$ ipython --no-banner

In [1]: import numpy as np

In [2]: np.set_printoptions(precision=2, suppress=True, linewidth=120)

In [3]: A = np.load("sample2.npy")

In [4]: A
Out[4]: 
array([[5, 0, 0, 0, 0, 0, 0, 0, 0],
       [0, 5, 0, 0, 0, 0, 0, 0, 0],
       [0, 0, 2, 0, 0, 0, 0, 0, 0],
       [0, 0, 0, 5, 0, 0, 0, 0, 0],
       [0, 0, 0, 0, 0, 0, 0, 0, 0],
       [0, 0, 0, 0, 0, 2, 0, 0, 0],
       [0, 0, 0, 0, 0, 0, 5, 0, 0],
       [0, 0, 0, 0, 0, 0, 0, 5, 0],
       [0, 0, 0, 0, 0, 0, 0, 0, 4]])

In [5]: Uu, sv, vt = np.linalg.svd(A)

In [6]: evecs = vt[:(sv > 1e-8).sum()]

In [7]: rng = np.random.default_rng(60)

In [8]: vec = A[2] + 4 * A[7] + rng.integers(2) * np.eye(9)[3]

In [9]: vec
Out[9]: array([ 0.,  0.,  2.,  0.,  0.,  0.,  0., 20.,  0.])

In [10]: evecs.T @ evecs
Out[10]: 
array([[1., 0., 0., 0., 0., 0., 0., 0., 0.],
       [0., 1., 0., 0., 0., 0., 0., 0., 0.],
       [0., 0., 1., 0., 0., 0., 0., 0., 0.],
       [0., 0., 0., 1., 0., 0., 0., 0., 0.],
       [0., 0., 0., 0., 0., 0., 0., 0., 0.],
       [0., 0., 0., 0., 0., 1., 0., 0., 0.],
       [0., 0., 0., 0., 0., 0., 1., 0., 0.],
       [0., 0., 0., 0., 0., 0., 0., 1., 0.],
       [0., 0., 0., 0., 0., 0., 0., 0., 1.]])

In [11]: np.linalg.matrix_rank(np.vstack([A, vec]))
Out[11]: np.int64(8)

In [12]: mat = np.load("dump.npy")

In [13]: mat
Out[13]: 
array([[2, 2, 3, 1, 1, 3, 0, 0, 3, 0, 0, 0, 1],
       [2, 2, 2, 3, 1, 1, 3, 0, 0, 3, 0, 0, 0],
       [3, 2, 2, 2, 3, 1, 1, 3, 0, 0, 3, 0, 0],
       [1, 3, 2, 2, 2, 3, 1, 1, 3, 0, 0, 3, 0],
       [1, 1, 3, 2, 2, 2, 3, 1, 1, 3, 0, 0, 3],
       [3, 1, 1, 3, 2, 2, 2, 3, 1, 1, 3, 0, 0],
       [0, 3, 1, 1, 3, 2, 2, 2, 3, 1, 1, 3, 0],
       [0, 0, 3, 1, 1, 3, 2, 2, 2, 3, 1, 1, 3],
       [3, 0, 0, 3, 1, 1, 3, 2, 2, 2, 3, 1, 1],
       [0, 3, 0, 0, 3, 1, 1, 3, 2, 2, 2, 3, 1],
       [0, 0, 3, 0, 0, 3, 1, 1, 3, 2, 2, 2, 3],
       [0, 0, 0, 3, 0, 0, 3, 1, 1, 3, 2, 2, 2],
       [1, 0, 0, 0, 3, 0, 0, 3, 1, 1, 3, 2, 2]])

In [14]: w, evecs = np.linalg.eigh(mat)

In [15]: (w > 1e-8).sum(), (w < -1e-8).sum()
Out[15]: (np.int64(9), np.int64(4))

In [16]: np.abs(evecs[:, -1]).round(6).argmax()
Out[16]: np.int64(5)
